$ python3 -q
>>> import numpy as np
>>> from numpy import linalg as LA
>>> np.set_printoptions(precision=2, suppress=True, linewidth=160)
>>> def rd(a):
...     return np.round(a, 2) + 0
... 
>>> arr = np.load("data.npy")
>>> arr
array([[  0.2,   0.9,   0.2,   2.4,  -0.1,   0.6],
       [ -0.1,  -0.4,   1. ,  -1.7,  -1.2,   1.4],
       [ -1.4,  -0.1,  -0.6,  -1.1,   1.2,  -1.3],
       [ -0.4,  -0.1,   1.5,   0.1,  -0.4,  -0.2],
       [ -0.6,  -1. ,   0.2,  -1.1,  -1.6,  -0.3],
       [ -1.5,  -0.8,  -1.5,  -0.5,   0.7,  -1.5],
       [  0.2,  -0.6,   1.1,  -0.8,   0.7,   0.5],
       [  0. ,   0.3,   1.3,   0. ,  -0.5,  -0.8],
       [  0.3,   0.2,   1.5,  -1.4,  -0.2,   0.1],
       [ -0.2,   0.9,   0. ,   1. ,  -0.3,   0.5],
       [  0.2,  -0.9,   1.7,   0. ,   1.4,   0.4],
       [ -0.5,  -0.2,   0.4,  -0.3,   0. ,   1.2],
       [-14. , -17. ,   2. ,   1. ,   5. ,  -3. ],
       [  0.1,   0.5,  -1. ,  -1.1,  -2. ,  -0.1],
       [  1.5,   0.1,   1. ,  -2.6,   0. ,  -0.4],
       [  0. ,   0.6,  -0.3,   0.8,  -0.9,  -0.4],
       [ -0.4,   0.8,  -0.3,   1.6,   2. ,   0. ],
       [  0.8,   1.1,  -1.2,  -1.3,   1. ,  -1.6],
       [ -1.4,   0.6,   0.4,  -0.8,  -2.6,  -1.4],
       [ -1.1,  -0.5,  -1. ,   1. ,   1.4,  -0.3],
       [  2.2,  -0.6,  -0.2,  -1.3,  -0.3,   0.8],
       [ -0.2,  -0.3,  -1.9,   1.8,   1.1,   1. ],
       [ -1.2,   0.4,   2.5,  -0.4,   1.1,  -0.2],
       [ -0.8,   0.2,   1.2,  -0.9,   0.1,  -0.6],
       [ -0.6,  -1.9,   0.9,   0.5,  -0.1,  -1. ],
       [ -0.4,   1.2,   0.6,   0.1,   1. ,  -0.6],
       [ -0.8,  -0.3,  -0.1,  -0.7,   1.6,   0.9],
       [  0.7,  -1.6,   0.3,   1.5,  -2. ,   0.3],
       [  0.7,   2.6,   0. ,  -0.4,   0.1,   0.4],
       [  0.5,  -0.9,   0.2,   1.3,  -1.7,   0.1],
       [  1.2,   0.2,   0.1,   1.3,   1. ,  -0.1]])
>>> x0 = np.array([-1, 2, 5, -2, -4, -2])
>>> target = arr @ x0
>>> c, lr = np.zeros(6), 1 / LA.norm(arr, 2) ** 2
>>> for i in range(30):
...     c -= lr * arr.T @ (arr @ c - target)
...     if i % 10 == 0: print(i, round(LA.norm(arr @ c - target), 2))
... 
0 41.71
10 19.52
20 10.63
>>> rd(c)
array([-0.51,  1.47,  4.11, -2.35, -3.62, -1.36])
>>> rd(LA.cond(arr))
np.float64(6.98)
>>> rng = np.random.default_rng(70105)
>>> J = np.array([[-1, 2, -2, 0, 2, 1, -1, 0],
...     [1, 0, 2, -2, 2, 1, -1, -2],
...     [-2, 0, 0, -2, -1, -2, 1, -1],
...     [-2, -1, -1, 2, 1, -2, -1, -1]]) * (rng.random((4, 8)) < 0.3)
>>> J
array([[ 0,  2,  0,  0,  0,  0, -1,  0],
       [ 0,  0,  2,  0,  2,  0, -1, -2],
       [ 0,  0,  0,  0,  0,  0,  0,  0],
       [ 0,  0, -1,  0,  1,  0,  0,  0]])
>>> U, sv, Vt = LA.svd(J)
>>> vecs = Vt[:(sv > 1e-8).sum()]
>>> x0 = J[2] + 4 * J[0] + rng.integers(2) * np.eye(8)[7]
>>> x0
array([ 0.,  8.,  0.,  0.,  0.,  0., -4.,  1.])
>>> rd(vecs.T @ vecs)
array([[ 0.  ,  0.  ,  0.  ,  0.  ,  0.  ,  0.  ,  0.  ,  0.  ],
       [ 0.  ,  0.81, -0.06,  0.  , -0.06,  0.  , -0.37,  0.06],
       [ 0.  , -0.06,  0.81,  0.  , -0.19,  0.  , -0.12, -0.31],
       [ 0.  ,  0.  ,  0.  ,  0.  ,  0.  ,  0.  ,  0.  ,  0.  ],
       [ 0.  , -0.06, -0.19,  0.  ,  0.81,  0.  , -0.12, -0.31],
       [ 0.  ,  0.  ,  0.  ,  0.  ,  0.  ,  0.  ,  0.  ,  0.  ],
       [ 0.  , -0.37, -0.12,  0.  , -0.12,  0.  ,  0.25,  0.12],
       [ 0.  ,  0.06, -0.31,  0.  , -0.31,  0.  ,  0.12,  0.31]])
>>> LA.matrix_rank(np.vstack([J, x0]))
np.int64(4)
>>> rd(LA.norm(x0 - vecs.T @ vecs @ x0))
np.float64(0.83)
>>> rd(np.diag(vecs.T @ vecs))
array([0.  , 0.81, 0.81, 0.  , 0.81, 0.  , 0.25, 0.31])
>>> U, sv, Vt = LA.svd(J)
>>> rd(sv)
array([3.62, 2.21, 1.41, 0.  ])
>>> np.argmax(sv[:-1] / (sv[1:] + 1e-6)) + 1
np.int64(3)
>>> B = U[:, :3] @ np.diag(sv[:3]) @ Vt[:3]
>>> rd(LA.norm(J - B) / LA.norm(J))
np.float64(0.0)
>>> LA.matrix_rank(J, rtol=0.05)
np.int64(3)
>>> rd(LA.norm(J - B, 2)), sv[3]
(np.float64(0.0), np.float64(0.0))
>>> rank = LA.matrix_rank(J)
>>> rank
np.int64(3)
>>> N = LA.svd(J)[2][rank:].T
>>> [int(LA.matrix_rank(J[:, :j + 1])) for j in range(8)]
[0, 1, 2, 2, 3, 3, 3, 3]
>>> rd(J @ N)
array([[0., 0., 0., 0., 0.],
       [0., 0., 0., 0., 0.],
       [0., 0., 0., 0., 0.],
       [0., 0., 0., 0., 0.]])
>>> rd(N @ N.T)
array([[ 1.  ,  0.  ,  0.  ,  0.  ,  0.  ,  0.  ,  0.  ,  0.  ],
       [ 0.  ,  0.19,  0.06,  0.  ,  0.06,  0.  ,  0.38, -0.06],
       [ 0.  ,  0.06,  0.19,  0.  ,  0.19,  0.  ,  0.12,  0.31],
       [ 0.  ,  0.  ,  0.  ,  1.  ,  0.  ,  0.  ,  0.  ,  0.  ],
       [ 0.  ,  0.06,  0.19,  0.  ,  0.19,  0.  ,  0.12,  0.31],
       [ 0.  ,  0.  ,  0.  ,  0.  ,  0.  ,  1.  ,  0.  ,  0.  ],
       [ 0.  ,  0.38,  0.12,  0.  ,  0.12,  0.  ,  0.75, -0.12],
       [ 0.  , -0.06,  0.31,  0.  ,  0.31,  0.  , -0.12,  0.69]])
>>> np.allclose(J[:-1].T @ LA.lstsq(J[:-1].T, J[-1])[0], J[-1])
False
>>> np.abs(np.diag(LA.qr(J)[1])) > 1e-9
array([False, False,  True, False])
>>> np.unique(J.round(6), axis=0).shape
(4, 8)
>>> LA.lstsq(J[:-1].T, J[-1])[2]
np.int32(2)
